In [1]: import numpy as np

In [2]: from numpy import linalg as LA

In [3]: np.set_printoptions(precision=2, suppress=True, linewidth=160)

In [4]: def rd(a):
   ...:     return np.round(a, 2) + 0
   ...: 

In [5]: X = np.abs(np.array([[-2, 4, -4, 0], [5, 0, -2, 4], [0, 0, 5, 4], [-2, 1, -5, 0]])) + np.eye(4)

In [6]: X = X / X.sum(axis=1, keepdims=True)

In [7]: rd(X)
Out[7]: 
array([[0.27, 0.36, 0.36, 0.  ],
       [0.42, 0.08, 0.17, 0.33],
       [0.  , 0.  , 0.6 , 0.4 ],
       [0.22, 0.11, 0.56, 0.11]])

In [8]: # rows sum to 1

In [9]: X.shape
Out[9]: (4, 4)

In [10]: np.count_nonzero(X)
Out[10]: np.int64(13)

In [11]: np.abs(X).max()
Out[11]: np.float64(0.6)

In [12]: LA.matrix_rank(X)
Out[12]: np.int64(4)

In [13]: print(rd(np.diff(X, axis=0)))
[[ 0.14 -0.28 -0.2   0.33]
 [-0.42 -0.08  0.43  0.07]
 [ 0.22  0.11 -0.04 -0.29]]

In [14]: print(X.sum(axis=1))
[1. 1. 1. 1.]

In [15]: data = np.loadtxt("run5.csv", delimiter=",")

In [16]: data
Out[16]: 
array([[ 0.,  4., -2.],
       [-2.,  0.,  5.],
       [ 2.,  1.,  3.],
       [-3., -5.,  0.]])

In [17]: vec = np.array([-5, 0, -5])

In [18]: y = data @ vec

In [19]: print(rd(LA.lstsq(data, y)[0]))
[-5.  0. -5.]

In [20]: print(y)
[ 10. -15. -25.  15.]

In [21]: print(rd(LA.solve(data.T @ data, data.T @ y)))
[-5.  0. -5.]

In [22]: rng = np.random.default_rng(96942)

In [23]: y = y + 0.05 * rng.normal(size=4)

In [24]: print(rd(y))
[ 10.08 -14.99 -24.89  15.01]

In [25]: beta, *_ = LA.lstsq(data, y)

In [26]: rd(data.T @ (y - data @ beta))
Out[26]: array([0., 0., 0.])

In [27]: [round(float(LA.norm(LA.solve(data.T @ data + lam * np.eye(3), data.T @ y))), 2) for lam in (0, 1, 10, 100)]
Out[27]: [7.06, 6.63, 4.64, 1.43]

In [28]: rd(beta)
Out[28]: array([-5.  ,  0.01, -4.99])

In [29]: mat = np.load("w.npy")

In [30]: mat
Out[30]: 
array([[ 0.32, -3.7 , -0.85,  1.41],
       [-3.7 , -1.19,  1.14,  4.94],
       [-0.85,  1.14,  3.39,  1.81],
       [ 1.41,  4.94,  1.81,  1.47]])

In [31]: # symmetric

In [32]: out = np.array([[-1, 0], [-3, -2]])

In [33]: C = np.kron(out, mat)

In [34]: print(LA.matrix_rank(C))
8

In [35]: rd(LA.norm(C, 2)), rd(LA.norm(out, 2) * LA.norm(mat, 2))
Out[35]: (np.float64(25.92), np.float64(25.92))

In [36]: evals, V = LA.eigh(mat)

In [37]: vec = np.array([2, 0, 1, 1])

In [38]: print(rd(V * np.abs(evals) @ V.T))
[[ 3.39  1.02 -0.54 -1.92]
 [ 1.02  6.09  1.62 -0.2 ]
 [-0.54  1.62  3.42  1.47]
 [-1.92 -0.2   1.47  5.09]]

In [39]: rd(V * np.maximum(evals, 0) @ V.T)
Out[39]: 
array([[ 1.85, -1.34, -0.69, -0.26],
       [-1.34,  2.45,  1.38,  2.37],
       [-0.69,  1.38,  3.41,  1.64],
       [-0.26,  2.37,  1.64,  3.28]])
